$ python3 -q
>>> import numpy as np
>>> from numpy import linalg as LA
>>> np.set_printoptions(precision=1, suppress=True, linewidth=100)
>>> K = np.loadtxt("w.csv", delimiter=",")
>>> K
array([[3., 3., 3., 3.],
       [1., 1., 1., 1.],
       [3., 3., 3., 3.],
       [1., 1., 1., 1.]])
>>> # column 1 repeats column 0
>>> out = K[0, 0] * K[1:] - np.outer(K[1:, 0], K[0])
>>> out
array([[0., 0., 0., 0.],
       [0., 0., 0., 0.],
       [0., 0., 0., 0.]])
>>> LA.matrix_rank(out), LA.matrix_rank(K)
(np.int64(0), np.int64(1))
>>> K[:, 0] / K[0, 0]
array([1. , 0.3, 1. , 0.3])
>>> np.flatnonzero(~out.round(6).any(axis=1))
array([0, 1, 2])
>>> K @ LA.pinv(K) @ K
array([[3., 3., 3., 3.],
       [1., 1., 1., 1.],
       [3., 3., 3., 3.],
       [1., 1., 1., 1.]])
>>> np.abs(np.diag(LA.qr(K)[1])) > 1e-9
array([ True, False, False, False])
>>> np.allclose(K[:-1].T @ LA.lstsq(K[:-1].T, K[-1])[0], K[-1])
True
>>> np.unique(K.round(6), axis=0).shape
(2, 4)
>>> out = np.array([[5, 2, -1], [-2, 4, -3]])
>>> W2 = np.kron(out, K)
>>> W2.shape
(8, 12)
>>> out = K / LA.norm(K, axis=1, keepdims=True)
>>> G = out @ out.T
>>> (G - 2 * np.eye(4)).round(6).argmax(axis=1)
array([1, 0, 0, 0])
>>> (np.abs(G) > 0.9).astype(int)
array([[1, 1, 1, 1],
       [1, 1, 1, 1],
       [1, 1, 1, 1],
       [1, 1, 1, 1]])
>>> G[1]
array([1., 1., 1., 1.])
>>> [round(float(x), 1) for x in LA.svd(K, compute_uv=False)[:3]]
[8.9, 0.0, 0.0]
>>> LA.cond(K) > 100
np.True_
>>> np.argsort(-LA.norm(K, axis=0).round(6), kind="stable")[:3]
array([0, 1, 2])
>>> F = np.load("a.npy")
>>> F.round(1) + 0
array([[-0.1,  0.3, -0.5, -0.4, -0.3,  0.5],
       [-0.4, -0.2,  0.6, -0.5, -0.3,  0.2],
       [-0.5, -0.7, -0.2,  0.2, -0.1, -0.1],
       [ 0. ,  0. ,  0.3, -0.2,  0. ,  0. ],
       [ 0.2, -0.2, -0.3, -0.7, -0.1, -0.5],
       [-0.7,  0.4, -0.2,  0.1,  0.1, -0.1],
       [ 0.3, -0.2, -0.1,  0.2, -0.6,  0.3],
       [ 0. , -0.3, -0.1, -0.2,  0.7,  0.5]])
>>> # columns are unit length and at right angles
>>> f, r1 = F[7], F[3]
>>> round(f @ r1, 1)
np.float64(0.0)
>>> np.round(f @ f, 1)
np.float64(0.9)
>>> pr = (f @ r1) / (f @ f) * f
>>> np.round(r1 - pr, 1) + 0
array([ 0. ,  0. ,  0.3, -0.2,  0. ,  0. ])
>>> np.round((r1 - pr) @ f, 1)
np.float64(0.0)
>>> LA.matrix_rank(np.outer(f, r1))
np.int64(1)
>>> out = F / LA.norm(F, axis=1, keepdims=True)
>>> G = out @ out.T
>>> (np.abs(G) > 0.9).astype(int)
array([[1, 0, 0, 0, 0, 0, 0, 0],
       [0, 1, 0, 0, 0, 0, 0, 0],
       [0, 0, 1, 0, 0, 0, 0, 0],
       [0, 0, 0, 1, 0, 0, 0, 0],
       [0, 0, 0, 0, 1, 0, 0, 0],
       [0, 0, 0, 0, 0, 1, 0, 0],
       [0, 0, 0, 0, 0, 0, 1, 0],
       [0, 0, 0, 0, 0, 0, 0, 1]])
>>> G.round(1) + 0
array([[ 1. ,  0. , -0.1, -0.3,  0.1,  0.2,  0.3,  0.1],
       [ 0. ,  1. ,  0.1,  0.7,  0. ,  0. ,  0. ,  0. ],
       [-0.1,  0.1,  1. , -0.4,  0.1,  0.2,  0.2,  0.1],
       [-0.3,  0.7, -0.4,  1. ,  0.1, -0.2, -0.4,  0. ],
       [ 0.1,  0. ,  0.1,  0.1,  1. , -0.2, -0.2, -0.1],
       [ 0.2,  0. ,  0.2, -0.2, -0.2,  1. , -0.5, -0.2],
       [ 0.3,  0. ,  0.2, -0.4, -0.2, -0.5,  1. , -0.2],
       [ 0.1,  0. ,  0.1,  0. , -0.1, -0.2, -0.2,  1. ]])
>>> (G - 2 * np.eye(8)).round(6).argmax(axis=1)
array([6, 3, 5, 1, 3, 0, 0, 0])
>>> np.round(np.degrees(np.arccos(np.clip(G[2, 5], -1, 1))), 1)
np.float64(79.5)
>>> rng = np.random.default_rng(420)
>>> labels = rng.permutation(8)
>>> labels
array([5, 4, 3, 7, 1, 2, 6, 0])
>>> out = G[labels][:, labels]
>>> np.round(np.sort(np.abs(LA.eigvals(out))), 1) + 0
array([0. , 0. , 1.1, 1.1, 1.1, 1.2, 1.5, 2. ])
>>> out.round(1) + 0
array([[ 1. , -0.2, -0.2, -0.2,  0. ,  0.2, -0.5,  0.2],
       [-0.2,  1. ,  0.1, -0.1,  0. ,  0.1, -0.2,  0.1],
       [-0.2,  0.1,  1. ,  0. ,  0.7, -0.4, -0.4, -0.3],
       [-0.2, -0.1,  0. ,  1. ,  0. ,  0.1, -0.2,  0.1],
       [ 0. ,  0. ,  0.7,  0. ,  1. ,  0.1,  0. ,  0. ],
       [ 0.2,  0.1, -0.4,  0.1,  0.1,  1. ,  0.2, -0.1],
       [-0.5, -0.2, -0.4, -0.2,  0. ,  0.2,  1. ,  0.3],
       [ 0.2,  0.1, -0.3,  0.1,  0. , -0.1,  0.3,  1. ]])
>>> np.diag(out)
array([1., 1., 1., 1., 1., 1., 1., 1.])
>>> np.trace(out)
np.float64(8.0)
>>> def softmax(z):
...     e = np.exp(z - z.max(axis=-1, keepdims=True))
...     return e / e.sum(axis=-1, keepdims=True)
... 
>>> softmax(F[2])
array([0.1, 0.1, 0.2, 0.3, 0.2, 0.2])
>>> np.round(softmax(10 * F[2]), 1) + 0
array([0. , 0. , 0. , 0.9, 0. , 0. ])
>>> att = F @ F.T / np.sqrt(6)
>>> softmax(att)[2] @ F
array([-0.2, -0.2, -0.1, -0.2, -0.1,  0.1])
>>> X = np.load("sample10.npy")
>>> X
array([[ 1.7,  7.1,  6.9],
       [-2.3,  6.5,  7.2],
       [ 9.8, -0.4,  2.1],
       [-4.3, -6.2,  6.6],
       [ 2.6,  1.8,  9.5],
       [-2.7,  1.7, -9.5],
       [-9.9,  0.4,  1.2],
       [ 7.6,  0.7,  6.5],
       [-8.4, -5.1,  2. ],
       [ 4.4,  3.1, -8.4],
       [-8.9,  2.4, -3.8],
       [-3.1, -2.9,  9. ],
       [-6. , -7.4, -3. ],
       [ 4.7,  3.3,  8.2],
       [-8.1,  1.2,  5.8],
       [-8.4,  5.3, -1.3],
       [-2.4, -6.8, -6.9],
       [-9.8, -1.7,  1. ]])
>>> G = np.cov(X, rowvar=False)
>>> X.std(axis=0)
array([6.1, 4.3, 6. ])
>>> LA.eigvalsh(G)[::-1]
array([48.4, 30.5, 17.3])
>>> G
array([[39. ,  6.5,  7.9],
       [ 6.5, 19.5,  4.6],
       [ 7.9,  4.6, 37.7]])
>>> round(np.abs(LA.eigvals(G)).max(), 1)
np.float64(48.4)
>>> np.allclose(G, G.T)
True
>>> round(LA.det(G), 1)
np.float64(25471.5)
>>> np.allclose(G @ G.T, G.T @ G)
True
>>> dist = LA.norm(X[:, None] - X[None], axis=-1)
>>> dist[1].round(6).argsort(kind="stable")[:4]
array([ 1,  0,  4, 13])
>>> np.unravel_index(dist.round(6).argmax(), dist.shape)
(np.int64(0), np.int64(16))
>>> np.flatnonzero(dist[1] < dist.mean() / 2)
array([0, 1])
>>> LA.matrix_rank(dist ** 2)
np.int64(5)
>>> LA.norm(X, axis=1)
array([10., 10., 10., 10., 10., 10., 10., 10., 10., 10., 10., 10., 10., 10., 10., 10., 10., 10.])
>>> LA.norm(X - X.mean(axis=0), axis=1)
array([ 9.5,  8.3, 12.2,  8.2,  9.3, 11.4,  7.5, 11.1,  8. , 12.6,  8.9,  7.8,  9.7, 10. ,  7. ,
        8.5, 11.2,  7.7])
>>> dist[:5, :5]
array([[ 0. ,  4.1, 12. , 14.6,  6. ],
       [ 4.1,  0. , 14.8, 12.9,  7.2],
       [12. , 14.8,  0. , 15.9, 10.6],
       [14.6, 12.9, 15.9,  0. , 11. ],
       [ 6. ,  7.2, 10.6, 11. ,  0. ]])
>>> A = np.load("test14.npy")
>>> A
array([[ 2, -3,  2, -3],
       [-2, -5, -2, -5],
       [ 2, -3,  2, -3],
       [-2, -5, -2, -5]])
>>> A @ LA.pinv(A) @ A
array([[ 2., -3.,  2., -3.],
       [-2., -5., -2., -5.],
       [ 2., -3.,  2., -3.],
       [-2., -5., -2., -5.]])
>>> LA.lstsq(A[:-1].T, A[-1])[2]
np.int32(2)
>>> np.round(np.trace(LA.pinv(A) @ A), 1)
np.float64(2.0)
>>> np.abs(np.diag(LA.qr(A)[1])) > 1e-9
array([ True,  True, False, False])
>>> left, sv, Vh = LA.svd(A)
>>> np.argmax(sv[:-1] / (sv[1:] + 1e-6)) + 1
np.int64(2)
>>> sv.round(1) + 0
array([11.8,  5.4,  0. ,  0. ])
>>> out = left[:, :2] @ np.diag(sv[:2]) @ Vh[:2]
>>> round(float(np.abs(A - out).max()), 1)
0.0
>>> np.round(LA.norm(A - out, 2), 1), round(float(sv[2]), 1)
(np.float64(0.0), 0.0)
>>> left, sv, Vh = LA.svd(A, full_matrices=False)
>>> np.abs(Vh[0])
array([0.1, 0.7, 0.1, 0.7])
>>> np.round(sv / sv[0], 1) + 0
array([1. , 0.5, 0. , 0. ])
>>> r = LA.matrix_rank(K)
>>> r
np.int64(1)
>>> N = LA.svd(K)[2][r:].T
>>> np.allclose(K @ N, 0)
True
>>> [int(LA.matrix_rank(K[:i])) for i in range(1, len(K) + 1)]
[1, 1, 1, 1]
>>> N.shape
(4, 3)
>>> np.round(K @ N, 1) + 0
array([[0., 0., 0.],
       [0., 0., 0.],
       [0., 0., 0.],
       [0., 0., 0.]])
>>> N @ N.T
array([[ 0.8, -0.3, -0.3, -0.3],
       [-0.3,  0.8, -0.2, -0.2],
       [-0.3, -0.2,  0.8, -0.3],
       [-0.3, -0.2, -0.3,  0.8]])
>>> out = np.array([[-2, -2], [0, -3]])
>>> W2 = np.kron(out, A)
>>> W2
array([[-4,  6, -4,  6, -4,  6, -4,  6],
       [ 4, 10,  4, 10,  4, 10,  4, 10],
       [-4,  6, -4,  6, -4,  6, -4,  6],
       [ 4, 10,  4, 10,  4, 10,  4, 10],
       [ 0,  0,  0,  0, -6,  9, -6,  9],
       [ 0,  0,  0,  0,  6, 15,  6, 15],
       [ 0,  0,  0,  0, -6,  9, -6,  9],
       [ 0,  0,  0,  0,  6, 15,  6, 15]])
>>> LA.matrix_rank(W2)
np.int64(4)
>>> data = np.load("out7.npy")
>>> data.round(1) + 0
array([[ 0. , -1.9, -0.2,  0.4, -1. ,  0.7,  2. ,  0.2],
       [-0.8, -0.4, -1.3,  0.8,  0.6,  1.7, -0.1,  1.6],
       [ 0.2, -0.6, -1.3,  0.9, -1.4, -0.9, -0.9,  1.6],
       [ 0.5,  0.2,  1.7,  2.1,  0.2, -1.2,  0.3,  0.1],
       [ 1. ,  0.5,  0.8, -1.1, -1.8, -0.1, -1.1, -1.2],
       [ 0.5, -0.3, -1.8, -0.2,  0.4,  1.4,  1.8, -0.4],
       [-1.5,  0.7, -0.5,  0. , -1.5, -0.1, -1.3, -1.4],
       [ 0.5,  1.2, -0.6, -0.3, -1.9, -1.6, -0.9,  0.1],
       [ 1.6,  0.6,  1.6, -0.8,  0.9, -0.8,  0. ,  1.2],
       [ 1.6, -1.5, -0.2,  0.2, -1.5, -0.2,  1.2,  0.5],
       [-2.1,  0.9, -0.6,  0. ,  1. ,  1.2, -0.7,  0.8],
       [-0.8,  0.3,  2.1,  0.1,  1.1,  0.7, -1.4,  0.7],
       [ 0.4,  0.1, -0.3, -1.4, -2.3, -0.1, -1.2, -0.3],
       [-1.3, -0.4,  0.8, -1.1, -0.2,  0.2,  2. ,  1.2],
       [-1.4, -1. , -1.4,  0.7,  1.6,  0.5, -1. ,  0.3],
       [ 0. ,  0.2,  0.5, -0.5,  1.9,  2.1, -0.2,  0.3],
       [ 1.2,  0.2,  0.4,  0.9,  1. ,  0.1,  1.7, -1.7],
       [ 0. ,  0.7, -1.3, -0.3, -0.3,  0.6, -2.5,  0.3],
       [-1.4, -0.5, -0.3, -1.7, -0.8,  0.2,  1.1, -1.4],
       [-0.9,  0.5, -1.1,  0.6, -1.6,  1. ,  1.6,  0.3],
       [-0.8, -0.7,  0.9,  0.8, -0.2,  2.2, -0.7,  1.1],
       [ 0.5, -1. , -0.1,  0.4,  1.7, -0.8,  0. , -2. ],
       [ 0.3,  1.1, -1.5, -0.9,  2.1,  0.1,  0.2,  0. ],
       [-1.6,  0.1, -1.4,  0.4, -0.7,  0.6,  0.4,  1.8],
       [ 2.3, -0.2, -1. ,  1.3,  0.7,  0.1, -0.6, -0.2],
       [ 1. , -1.3,  0.3, -1.9, -0.3, -1.3,  0.3,  0.8],
       [ 0.1,  0.1,  0.6,  1.5,  0.2,  1.8,  0.1,  1.7],
       [-0.6,  1.2, -0.2, -1.2, -0.2, -0.5, -0.1,  2.3],
       [ 2.1,  0.4,  0.6, -0.6, -0.1, -0.9,  1.2,  1.2],
       [ 1.4,  0.9, -0.7, -1.1,  0.5, -1.9,  0.5,  0.7],
       [ 1.3,  0. ,  0.1, -0.9,  0. ,  1. , -2.3, -0.2],
       [ 0.9, -1.2, -0.8, -0.4,  0.4, -1.3,  1.7,  1.2],
       [ 0. ,  0.9,  0.1,  1.3, -2. , -1. , -1.2, -0.1],
       [ 1.6,  0. , -1. ,  0.3, -0.8,  2.1, -0.2,  0.5],
       [ 0.6,  0.1, -1.5, -0.2, -0.2, -1.2, -0.6,  2.1],
       [ 1.1,  1. ,  1.4,  0.7,  0.7, -1.2, -1.5,  0.4],
       [-1.8,  0.7, -0.4, -0.2,  1.1,  0. , -1.5, -1.3],
       [ 2.4,  0.6,  0.9, -0.8,  0. ,  1.3,  0. , -0.2],
       [ 1.3,  0.9,  0.2,  0.9,  1.1, -2. , -0.6, -0.2],
       [-0.9, -1.1,  0. ,  1. ,  1.4,  1. , -1.2, -1.3],
       [-0.2, -1.5,  0.8, -0.6, -1.1,  1.1, -0.4, -1.7],
       [-1.2,  2.4,  0.3,  0.3,  0.1, -0.3,  1. ,  0.3]])
>>> Xs = data - data.mean(axis=0)
>>> left, sv, Vh = LA.svd(Xs, full_matrices=False)
>>> np.abs(left[:, 0]).argmax()
np.int64(10)
>>> np.abs(Vh[0]).argmax()
np.int64(0)
>>> np.round(Xs.mean(axis=0), 1) + 0
array([0., 0., 0., 0., 0., 0., 0., 0.])
>>> LA.matrix_rank(Xs)
np.int64(8)
>>> np.searchsorted(np.cumsum(sv ** 2) / (sv ** 2).sum(), 0.9) + 1
np.int64(7)
>>> sv ** 2 / (sv ** 2).sum()
array([0.2, 0.2, 0.2, 0.1, 0.1, 0.1, 0.1, 0.1])
